>>> import numpy as np
>>> np.set_printoptions(precision=1, suppress=True, linewidth=160, floatmode="fixed")
>>> J = np.load("data.npy")
>>> J
array([[-1.9, -2.0, -1.0,  3.0],
       [-1.0,  2.1, -3.0,  0.0],
       [-3.0,  1.0,  0.1, -2.0],
       [-2.0, -2.0, -1.0,  3.1]])
>>> other = J / np.sqrt((J ** 2).mean(axis=1, keepdims=True))
>>> other[1]
array([-0.5,  1.1, -1.6,  0.0])
>>> np.linalg.matrix_rank(other) == np.linalg.matrix_rank(J)
np.True_
>>> J - J.mean(axis=1, keepdims=True)
array([[-1.4, -1.5, -0.5,  3.5],
       [-0.5,  2.6, -2.5,  0.5],
       [-2.0,  2.0,  1.1, -1.0],
       [-1.5, -1.5, -0.5,  3.6]])
>>> np.diff(J, axis=0)
array([[ 0.9,  4.1, -2.0, -3.0],
       [-2.0, -1.1,  3.1, -2.0],
       [ 1.0, -3.0, -1.1,  5.1]])
>>> np.abs(J).max()
np.float64(3.1)
>>> round(float(np.linalg.norm(J)), 1)
8.0
>>> J.sum(axis=1)
array([-1.9, -1.9, -3.9, -1.9])
>>> J - J[0]
array([[ 0.0,  0.0,  0.0,  0.0],
       [ 0.9,  4.1, -2.0, -3.0],
       [-1.1,  3.0,  1.1, -5.0],
       [-0.1,  0.0,  0.0,  0.1]])
>>> other = np.array([[-2, 2, -1], [2, 2, 2]])
>>> basis = np.kron(other, J)
>>> np.round(np.linalg.norm(basis, 2), 1), np.round(np.linalg.norm(other, 2) * np.linalg.norm(J, 2), 1)
(np.float64(21.8), np.float64(21.8))
>>> basis.shape
(8, 12)
>>> round(np.linalg.norm(J, 2) / np.linalg.norm(J), 1)
np.float64(0.8)
>>> np.abs(np.linalg.svd(J)[2][-1])
array([0.1, 0.7, 0.5, 0.5])
>>> np.linalg.matrix_rank(J, rtol=0.1)
np.int64(3)
>>> X = np.loadtxt("out18.csv", delimiter=",")
>>> X
array([[ 1.4,  1.7, -2.6,  1.4, -1.5, -1.0],
       [-0.5, -1.2,  1.2, -0.6,  0.6,  0.5],
       [-0.9, -1.3,  2.0, -1.2,  0.4,  0.4],
       [ 1.4,  1.6, -2.9,  1.4, -0.4, -0.9],
       [ 1.3,  1.8, -3.0,  2.1, -0.7, -0.8],
       [ 0.7,  0.3, -1.9,  1.1, -0.3, -0.2],
       [-0.1, -0.1, -0.3,  0.0,  0.6, -0.1],
       [-2.1, -2.1,  3.3, -1.7,  0.8,  0.7],
       [-2.2, -2.8,  4.4, -2.7,  1.1,  1.2],
       [-2.5, -3.0,  4.4, -2.6,  1.2,  1.4],
       [-0.8, -1.1,  2.1, -1.6,  1.3,  0.8],
       [-2.9, -2.6,  4.2, -3.2,  1.7,  1.6],
       [ 1.3,  1.7, -2.2,  1.5, -0.6, -0.6],
       [-4.1, -4.5,  6.2, -4.3,  2.1,  1.8],
       [ 1.7,  1.1, -2.3,  1.7, -0.5, -0.7],
       [-0.5, -0.1,  1.0, -0.6,  0.3,  0.1],
       [-2.4, -2.0,  3.0, -1.8,  1.1,  0.5],
       [ 0.0,  0.0,  0.4,  0.6,  0.0, -0.3],
       [ 3.6,  3.6, -5.1,  3.7, -1.5, -2.2],
       [-0.7, -0.8,  1.9, -1.2,  0.6,  0.1],
       [-0.3, -0.4,  0.9, -0.3, -0.2, -0.2],
       [ 1.3,  1.1, -1.6,  1.0, -0.6, -0.7],
       [ 2.6,  2.5, -3.2,  2.0, -1.3, -1.1],
       [-1.3, -0.6,  1.3, -0.8,  0.5,  0.5],
       [-4.1, -4.2,  5.5, -3.2,  1.3,  1.6],
       [-0.1,  0.1,  0.5, -0.3, -0.2,  0.1],
       [-0.2, -0.2,  0.1,  0.0, -0.2, -0.5]])
>>> left, sigma, VT = np.linalg.svd(X)
>>> np.argmax(sigma[:-1] / (sigma[1:] + 1e-6)) + 1
np.int64(1)
>>> sigma
array([24.2,  1.8,  1.8,  1.3,  1.2,  0.9])
>>> other = left[:, :1] @ np.diag(sigma[:1]) @ VT[:1]
>>> np.linalg.matrix_rank(other)
np.int64(1)
>>> round(np.linalg.norm(X - other) / np.linalg.norm(X), 1)
np.float64(0.1)
>>> round(float(np.abs(X - other).max()), 1)
0.7
>>> np.linalg.matrix_rank(X, rtol=0.05)
np.int64(5)
>>> round(float(np.linalg.norm(X - other, 2)), 1), np.round(sigma[1], 1)
(1.8, np.float64(1.8))
>>> q, Rm = np.linalg.qr(X)
>>> round(float(np.trace(q @ q.T)), 1)
6.0
>>> np.abs(np.diag(Rm))
array([10.0,  1.9,  2.5,  1.5,  1.6,  1.1])
>>> mat = np.load("mat.npy")
>>> mat
array([[ 3, -3,  4,  1,  2, -2,  0],
       [-2, -5,  3, -2, -1, -4,  1],
       [-5, -3,  1, -2, -2, -4,  1],
       [-5,  5,  3,  5,  0,  3, -2],
       [ 5, -5,  4,  5, -3,  1,  1],
       [ 4,  0, -1, -1, -5,  4,  5],
       [ 0, -5, -5, -3, -2,  3,  1]])
>>> mat - mat[0]
array([[ 0,  0,  0,  0,  0,  0,  0],
       [-5, -2, -1, -3, -3, -2,  1],
       [-8,  0, -3, -3, -4, -2,  1],
       [-8,  8, -1,  4, -2,  5, -2],
       [ 2, -2,  0,  4, -5,  3,  1],
       [ 1,  3, -5, -2, -7,  6,  5],
       [-3, -2, -9, -4, -4,  5,  1]])
>>> np.diff(mat, axis=0)
array([[ -5,  -2,  -1,  -3,  -3,  -2,   1],
       [ -3,   2,  -2,   0,  -1,   0,   0],
       [  0,   8,   2,   7,   2,   7,  -3],
       [ 10, -10,   1,   0,  -3,  -2,   3],
       [ -1,   5,  -5,  -6,  -2,   3,   4],
       [ -4,  -5,  -4,  -2,   3,  -1,  -4]])
>>> mat.shape
(7, 7)
>>> mat.sum(axis=1)
array([  5, -10, -14,   9,   8,   6, -11])
>>> np.linalg.svd(mat, compute_uv=False)
array([13.3, 11.6, 11.2,  7.3,  5.0,  2.0,  0.4])
>>> np.unravel_index(np.abs(mat).argmax(), mat.shape)
(np.int64(1), np.int64(1))
>>> mat[7]
Traceback (most recent call last):
  File "<python-input-42>", line 1, in <module>
    mat[7]
    ~~~^^^
IndexError: index 7 is out of bounds for axis 0 with size 7
>>> round(np.linalg.norm(mat) ** 2 / np.linalg.norm(mat, 2) ** 2, 1)
np.float64(2.9)
>>> round(np.linalg.norm(mat, 1), 1), round(float(np.linalg.norm(mat, np.inf)), 1)
(np.float64(26.0), 24.0)
>>> round(float(np.linalg.norm(mat, "nuc")), 1)
50.7
>>> mat[4] @ mat[5]
np.int64(35)
>>> np.round(np.linalg.norm(mat[4] - mat[5]), 1)
np.float64(10.8)
>>> round(np.linalg.norm(mat, 2), 1)
np.float64(13.3)
>>> r0 = np.array([0, 9, 3, 2, 4, 0, 8])
>>> other = mat + np.outer(r0, np.eye(7)[6])
>>> np.linalg.matrix_rank(other - mat)
np.int64(1)
>>> round(np.linalg.norm(J, "nuc"), 1)
np.float64(13.5)
>>> np.linalg.norm(J, axis=0)
array([4.2, 3.7, 3.3, 4.8])
>>> np.linalg.norm(J, axis=1).argmax()
np.int64(3)
>>> other = mat / np.linalg.norm(mat, axis=1, keepdims=True)
>>> cov = other @ other.T
>>> np.argwhere(np.triu(np.abs(cov) > 0.95, 1))
array([], shape=(0, 2), dtype=int64)
>>> (np.abs(cov) > 0.9).astype(int)
array([[1, 0, 0, 0, 0, 0, 0],
       [0, 1, 0, 0, 0, 0, 0],
       [0, 0, 1, 0, 0, 0, 0],
       [0, 0, 0, 1, 0, 0, 0],
       [0, 0, 0, 0, 1, 0, 0],
       [0, 0, 0, 0, 0, 1, 0],
       [0, 0, 0, 0, 0, 0, 1]])
>>> cov[5]
array([-0.2, -0.2, -0.3, -0.3,  0.4,  1.0,  0.4])
>>> cov.round(1) + 0
array([[ 1.0,  0.5,  0.0, -0.3,  0.6, -0.2, -0.3],
       [ 0.5,  1.0,  0.8, -0.4,  0.2, -0.2,  0.1],
       [ 0.0,  0.8,  1.0, -0.1, -0.2, -0.3,  0.1],
       [-0.3, -0.4, -0.1,  1.0, -0.1, -0.3, -0.6],
       [ 0.6,  0.2, -0.2, -0.1,  1.0,  0.4,  0.0],
       [-0.2, -0.2, -0.3, -0.3,  0.4,  1.0,  0.4],
       [-0.3,  0.1,  0.1, -0.6,  0.0,  0.4,  1.0]])
>>> (cov - 2 * np.eye(7)).round(6).argmax(axis=1)
array([4, 2, 1, 4, 0, 6, 5])
>>> feats = np.load("test5.npy")
>>> feats
array([[ -9.2, -11.5,  -6.4],
       [ -7.1,  -9.6,  -8.3],
       [  0.4,  -9.4, -17.8],
       [ 13.5,  16.0,   4.0],
       [  1.5,   6.0,   4.3],
       [  5.7,   0.0,   8.2],
       [ -5.7,  -5.3,  12.6],
       [ 25.3,   8.9, -24.3],
       [ -6.3,  -5.2, -15.0],
       [ -2.3,   7.5,   3.6],
       [  8.1,  11.4,  11.0],
       [ 19.0,  13.0,  -4.0],
       [ 18.3,   8.4,   2.6],
       [ -0.9,  -2.6,   0.8],
       [ -2.6,   9.6,  35.1],
       [ 13.4,  -1.0, -35.9],
       [ 12.1,   8.4,  -4.9],
       [  8.5,  -2.3,  -5.1],
       [ -5.5,   8.2,  10.7],
       [ 13.1,  -2.1, -15.9],
       [-14.8,   0.3,  15.3],
       [ 21.1,   7.0, -21.3]])
>>> x = np.array([0, 2, 1])
>>> y = feats @ x
>>> coef, lr = np.zeros(3), 1 / np.linalg.norm(feats, 2) ** 2
>>> for i in range(150):
...     coef -= lr * feats.T @ (feats @ coef - y)
...     if i % 50 == 0: print(i, round(np.linalg.norm(feats @ coef - y), 1))
... 
0 51.7
50 2.3
100 0.3
>>> np.round(np.linalg.cond(feats), 1)
np.float64(4.9)
>>> coef.round(1) + 0
array([0.0, 2.0, 1.0])
